>>> import numpy as np
>>> import numpy.linalg as la
>>> np.set_printoptions(suppress=True, linewidth=120)
>>> K = np.load("run17.npy")
>>> K
array([[-0.2,  0.5,  0. ,  0.1, -1.3, -0.4, -0.7],
       [ 0.7,  0.2,  0.2,  0.9,  1.2,  0. , -0.7],
       [ 0.8,  0.2,  0.5,  1.1,  1.3, -0.2, -0.8]])
>>> np.round(la.svd(K, compute_uv=False), 1)
array([2.9, 1.5, 0.2])
>>> np.unravel_index(np.abs(K).argmax(), K.shape)
(np.int64(0), np.int64(4))
>>> np.round(np.diff(K, axis=0), 1)
array([[ 0.9, -0.3,  0.2,  0.8,  2.5,  0.4,  0. ],
       [ 0.1,  0. ,  0.3,  0.2,  0.1, -0.2, -0.1]])
>>> np.round(K.sum(axis=1), 1)
array([-2. ,  2.5,  2.9])
>>> np.round(K.mean(axis=0), 1)
array([ 0.4,  0.3,  0.2,  0.7,  0.4, -0.2, -0.7])
>>> x = np.array([1, 0, -3, -3, -2, 0, 2])
>>> h = np.maximum(K @ x, 0)
>>> np.flatnonzero(h > 1e-9)
array([0])
>>> np.round(np.maximum(K @ (3 * x), 0), 1)
array([2.1, 0. , 0. ])
>>> np.round(np.maximum(K @ x, 0) - np.maximum(-K @ x, 0), 1)
array([ 0.7, -6.4, -8.2])
>>> rng = np.random.default_rng(77)
>>> M2 = K + rng.integers(-2, 3, (3, 2)) @ rng.integers(-2, 3, (2, 7))
>>> M2.round(1)
array([[-2.2,  0.5, -6. ,  4.1, -0.3,  0.6,  2.3],
       [ 2.7, -0.8,  2.2, -0.1,  0.2, -1. , -1.7],
       [ 0.8,  1.2,  4.5, -1.9,  1.3, -0.2, -2.8]])
>>> np.abs(M2 - K).sum(axis=1)
array([17.,  9., 10.])
>>> r0 = np.array([-3, -2])
>>> np.round(np.array([np.convolve(row, r0, "same") for row in M2]), 1)
array([[  6.6,   2.9,  17. ,  -0.3,  -7.3,  -1.2,  -8.1],
       [ -8.1,  -3. ,  -5. ,  -4.1,  -0.4,   2.6,   7.1],
       [ -2.4,  -5.2, -15.9,  -3.3,  -0.1,  -2. ,   8.8]])
>>> np.round(np.correlate(M2[0], M2[2], "full"), 1)
array([  6.2,  -1. ,  13.8,  -5.4, -18.6,  14.7, -42.9,  12.5,   0.6,   1.3,  10.8,   3.2,   1.8])
>>> M2 = np.array([[7, 6, 6],
...     [-7, 6, 1],
...     [8, -9, 6],
...     [-7, 4, 7],
...     [-1, 3, -9],
...     [-7, -1, -1],
...     [2, 1, -2]])
>>> np.round(np.einsum("ij->j", K), 1)
array([ 1.3,  0.9,  0.7,  2.1,  1.2, -0.6, -2.2])
>>> np.round(np.einsum("ij,ij->i", K, K), 1)
array([2.6, 3.3, 4.5])
>>> la.matrix_rank(K @ M2)
np.int64(3)
>>> np.round(np.einsum("ik,kj->ji", K, M2), 1)
array([[-2.9, -3.8, -1. ],
       [-2. , 10.1,  9.2],
       [13.5,  2.5,  5.8]])
>>> A = np.load("mat.npy")
>>> A
array([[5, 4, 0, 0],
       [2, 5, 0, 0],
       [0, 0, 5, 4],
       [0, 0, 2, 5]])
>>> np.flatnonzero(la.matrix_power((A != 0) + (A.T != 0) + np.eye(4), 4)[3])
array([2, 3])
>>> (la.matrix_power((A != 0) + (A.T != 0) + np.eye(4), 4) > 0).astype(int)
array([[1, 1, 0, 0],
       [1, 1, 0, 0],
       [0, 0, 1, 1],
       [0, 0, 1, 1]])
>>> np.kron(np.eye(2, dtype=int), A)
array([[5, 4, 0, 0, 0, 0, 0, 0],
       [2, 5, 0, 0, 0, 0, 0, 0],
       [0, 0, 5, 4, 0, 0, 0, 0],
       [0, 0, 2, 5, 0, 0, 0, 0],
       [0, 0, 0, 0, 5, 4, 0, 0],
       [0, 0, 0, 0, 2, 5, 0, 0],
       [0, 0, 0, 0, 0, 0, 5, 4],
       [0, 0, 0, 0, 0, 0, 2, 5]])
>>> np.einsum("ij,ji->", A, A)
np.int64(132)
>>> np.round(la.eigvals(A), 1)
array([7.8, 2.2, 7.8, 2.2])
>>> np.round(la.eigvals(A).sum().real, 1)
np.float64(20.0)
>>> round(float(la.det(A.T)), 1)
289.0
>>> r0 = np.array([-3, 2, 2, -3])
>>> M2 = A + np.outer(r0, np.eye(4)[2])
>>> la.matrix_rank(M2 - A)
np.int64(1)
>>> la.matrix_rank(la.inv(M2) - la.inv(A), tol=1e-8)
np.int64(1)
>>> arr = np.loadtxt("block5.csv", delimiter=",")
>>> arr
array([[ 0.1, -0.3, -0.6,  0.2, -0.5],
       [-0.6, -0.6,  1.3,  0.8,  0.4],
       [ 1.1,  0.8,  0.4, -0.9,  2.2],
       [ 1. ,  0.8, -0.7, -0.8, -1.5],
       [ 0.7,  0.8,  1.5, -0.4, -1.3],
       [ 1.2,  0.5, -0.2, -0.7, -1. ],
       [ 1. , -1.7, -0.7,  2.1, -0.3],
       [ 0.7, -0.8, -0.5,  0.8,  0.5],
       [ 0.3,  1.2,  0.5, -1.5,  0.7],
       [-0.4,  0.7, -0.9, -0.6, -0.3],
       [-0.4, -0.5,  0.6,  0.7,  2.3],
       [ 0.6,  0.6, -1.6, -0.2,  0.4],
       [-1.4,  1.4,  0. , -1.2, -0.2],
       [ 1.9, -1.1, -0.1,  1.3,  2.7],
       [-1.4,  0.8,  0.8, -0.8, -0.8],
       [ 1.3, -0.2, -1.5, -0.1, -0.3],
       [-0.7,  1.1,  0.5, -1.2,  0.8],
       [ 0.7, -0.2, -0.7, -0.2,  0. ],
       [ 0.2, -0.3,  1.6,  0.6, -1.2],
       [-0.8, -0.7, -0.5,  0.7, -1.1],
       [-0.2,  2.3, -0.3, -1.8, -0.9],
       [ 0.8, -1.6,  0.7,  1.3,  0.9],
       [-0.1, -0.3, -0.1,  0.4,  1.9],
       [-1.4,  1.4,  0.3, -1.5, -0.2],
       [-1.5, -0.4, -2.2,  0.4,  0.6],
       [-1.4,  0.2,  0.7, -0.4,  0.9],
       [ 0.4, -0.5,  0.2,  0.4,  1. ],
       [ 1.5, -0.5,  0.5,  0.5,  1. ],
       [ 0.1, -1.1,  0.5,  1.7,  0.9],
       [ 0.9,  0.1, -0.4, -0.2, -2.1],
       [ 1.4, -2.4,  0. ,  2.2, -0.3],
       [ 1.1, -0.1, -1.9,  0.4,  0.4],
       [-0.8,  0.3, -1.1, -0.5, -2.3],
       [-0.1,  0.7, -0.4, -0.4,  2.2]])
>>> x = np.array([-1, 2, 2, 3, -2])
>>> h = np.maximum(arr @ x, 0)
>>> np.round(np.maximum(arr @ (3 * x), 0), 1)
array([ 0. , 10.8,  0. ,  0. , 15.9,  0. ,  3.3,  0. ,  0. ,  0. ,  0. ,  0. ,  3. ,  0. , 11.4,  0. ,  0. ,  0. ,
       19.8,  8.1,  1.8,  0. ,  0. ,  2.1,  0. ,  0.6,  0. ,  0. ,  6. ,  6.3,  3. ,  0. ,  6.9,  0. ])
>>> np.round(np.tanh(arr @ x), 1)
array([-0.3,  1. , -1. , -0.2,  1. , -0.6,  0.8, -1. , -1. , -0.8, -1. , -1. ,  0.8, -1. ,  1. , -1. , -0.9, -1. ,
        1. ,  1. ,  0.5, -0.5, -1. ,  0.6, -1. ,  0.2, -0.9, -1. ,  1. ,  1. ,  0.8, -1. ,  1. , -1. ])
>>> np.flatnonzero(h > 1e-9)
array([ 1,  4,  6, 12, 14, 18, 19, 20, 23, 25, 28, 29, 30, 32])
>>> cov = np.cov(arr, rowvar=False)
>>> np.round(arr.std(axis=0), 1)
array([0.9, 1. , 0.9, 1. , 1.2])
>>> np.argwhere(np.triu(np.abs(np.corrcoef(arr.T)) > 0.8, 1))
array([[1, 3]])
>>> np.round(np.corrcoef(arr.T), 1) + 0
array([[ 1. , -0.4, -0.1,  0.4,  0.1],
       [-0.4,  1. ,  0. , -1. , -0.2],
       [-0.1,  0. ,  1. ,  0. ,  0.1],
       [ 0.4, -1. ,  0. ,  1. ,  0.2],
       [ 0.1, -0.2,  0.1,  0.2,  1. ]])
>>> np.round(np.corrcoef(arr[:, 4], arr[:, 3])[0, 1], 1)
np.float64(0.2)
>>> np.argsort(-arr.std(axis=0).round(6), kind="stable")
array([4, 3, 1, 0, 2])
>>> dist = la.norm(arr[:, None] - arr[None], axis=-1)
>>> dist[8].round(1)
array([2.8, 3.2, 1.8, 2.7, 2.6, 2.3, 4.9, 3.2, 0. , 2.1, 3.3, 2.6, 2. , 4.5, 2.4, 3.1, 1.1, 2.4, 3.4, 3.7, 2.2, 4. ,
       2.8, 1.9, 4.1, 2.3, 2.6, 2.9, 4. , 3.5, 5.4, 3.4, 3.8, 2.2])
>>> dist[8].round(6).argsort(kind="stable")[:4]
array([ 8, 16,  2, 23])
>>> dist.shape
(34, 34)
>>> dist[:5, :5].round(1)
array([[0. , 2.3, 3.4, 2. , 2.6],
       [2.3, 0. , 3.4, 3.8, 2.8],
       [3.4, 3.4, 0. , 3.9, 3.7],
       [2. , 3.8, 3.9, 0. , 2.3],
       [2.6, 2.8, 3.7, 2.3, 0. ]])
>>> la.matrix_rank(dist ** 2)
np.int64(7)
>>> np.round(la.norm(arr - arr.mean(axis=0), axis=1), 1)
array([0.9, 1.9, 2.6, 2.3, 2.4, 1.8, 2.9, 1.3, 2.1, 1.4, 2.5, 1.7, 2.5, 3.5, 2.4, 1.9, 2.1, 0.9, 2.3, 1.9, 3.1, 2.4,
       1.8, 2.7, 2.8, 2. , 1.1, 1.8, 2.2, 2.4, 3.5, 2.1, 2.9, 2.2])
>>> dist.mean(axis=1).argmax()
np.int64(13)
>>> x = np.array([2, 2, 0, 1, 0])
>>> target = arr @ x
>>> np.round(la.lstsq(arr, target)[0], 1) + 0
array([2., 2., 0., 1., 0.])
>>> np.round(la.pinv(arr) @ arr, 1) + 0
array([[1., 0., 0., 0., 0.],
       [0., 1., 0., 0., 0.],
       [0., 0., 1., 0., 0.],
       [0., 0., 0., 1., 0.],
       [0., 0., 0., 0., 1.]])
>>> np.round(la.solve(arr.T @ arr, arr.T @ target), 1) + 0
array([2., 2., 0., 1., 0.])
>>> target = target + 0.1 * rng.normal(size=34)
>>> target.round(1)
array([-0.2, -1.4,  2.9,  2.9,  2.4,  2.6,  0.8,  0.5,  1.5,  0.1, -1.3,  2.1, -1.2,  2.7, -2.1,  2.1, -0.5,  0.8,
        0.4, -2.2,  2.6, -0.3, -0.5, -1.4, -3.3, -2.8,  0.1,  2.6, -0.2,  1.6,  0.3,  2.4, -1.6,  0.6])
>>> c, *_ = la.lstsq(arr, target)
>>> round(la.norm(target - arr @ c), 1)
np.float64(0.6)
>>> [round(float(la.norm(la.solve(arr.T @ arr + lam * np.eye(5), arr.T @ target))), 2) for lam in (0, 1, 10, 100)]
[2.99, 2.28, 1.48, 0.41]
>>> np.round(arr.T @ (target - arr @ c), 1) + 0
array([0., 0., 0., 0., 0.])
>>> M = np.loadtxt("m.csv", delimiter=",")
>>> M
array([[-0.6, -1.6, -0.8,  2.8,  0.9,  0.3],
       [-1.2,  0.8, -0.5,  1.1, -0.7,  0.1],
       [-1.9,  0.2,  0.1, -0.4, -1.1,  1.9],
       [ 0.8, -0.7,  0.9, -2.3,  0.1, -0.5],
       [-1.4,  0.7,  0.2, -0.1, -0.2,  0.4],
       [-1.6, -0.5,  0.5, -1.2,  0.2, -0.3],
       [ 2. , -0.3,  0.1,  0. , -1.2,  0.3],
       [ 0.1,  0.5, -1. ,  3.1,  0.6,  0.4],
       [-0.7, -1.2, -0.4,  1.1, -1.7,  0.4],
       [ 0.5,  1.4, -1. ,  2.5,  0.9,  0.8],
       [-0.8,  1. , -0.6,  1.8,  2.2,  2.7],
       [-1. ,  0.7,  0.4, -1. ,  1.7,  1.7],
       [-0.1,  1.1,  1.6, -5. ,  0.2, -1.4],
       [ 0.5, -0.3, -0.4,  0.7,  2.5, -0.4]])
>>> W = np.array([[0, 5, 3], [0, 5, 0], [1, 4, 3], [1, 0, 1], [5, 5, 2], [1, 0, 0]])
>>> c = np.array([1, 0, -1])
>>> hid = np.maximum(M @ W + c, 0)
>>> hid.round(1)
array([[ 7.8,  0. ,  0. ],
       [ 0. ,  0. ,  0. ],
       [ 0. ,  0. ,  0. ],
       [ 0. ,  4.6,  2. ],
       [ 0.5,  0. ,  0. ],
       [ 1. ,  0. ,  0. ],
       [ 0. ,  2.9,  2.9],
       [ 6.5,  2. ,  0.6],
       [ 0. ,  0. ,  0. ],
       [ 7.8, 10. ,  1.8],
       [15.9,  9.6,  1. ],
       [10.6,  8.6,  0. ],
       [ 0. , 12.4,  0. ],
       [13.4, 11.9,  5. ]])
>>> (hid > 0).astype(int)
array([[1, 0, 0],
       [0, 0, 0],
       [0, 0, 0],
       [0, 1, 1],
       [1, 0, 0],
       [1, 0, 0],
       [0, 1, 1],
       [1, 1, 1],
       [0, 0, 0],
       [1, 1, 1],
       [1, 1, 1],
       [1, 1, 0],
       [0, 1, 0],
       [1, 1, 1]])
>>> np.round((hid > 0).mean(axis=0), 1)
array([0.6, 0.6, 0.4])
>>> basis = np.array([[-1, -3], [-2, -4], [4, -3]])
>>> W @ basis
array([[  2, -29],
       [-10, -20],
       [  3, -28],
       [  3,  -6],
       [ -7, -41],
       [ -1,  -3]])
>>> (hid @ basis).round(6).argmax(axis=1)
array([0, 0, 0, 0, 0, 0, 0, 0, 0, 0, 0, 0, 0, 0])
>>> basis = hid[[7, 5]].astype(float)
>>> for _ in range(5):
...     labels = la.norm(hid[:, None] - basis, axis=-1).argmin(axis=1)
...     basis = np.array([hid[labels == j].mean(axis=0) for j in range(2)])
... 
>>> labels
array([1, 1, 1, 1, 1, 1, 1, 1, 1, 0, 0, 0, 0, 0])
>>> np.round(basis[1] - basis[0], 1)
array([-7.8, -9.4, -0.9])
>>> np.abs(basis[1] - basis[0]).argmax()
np.int64(1)
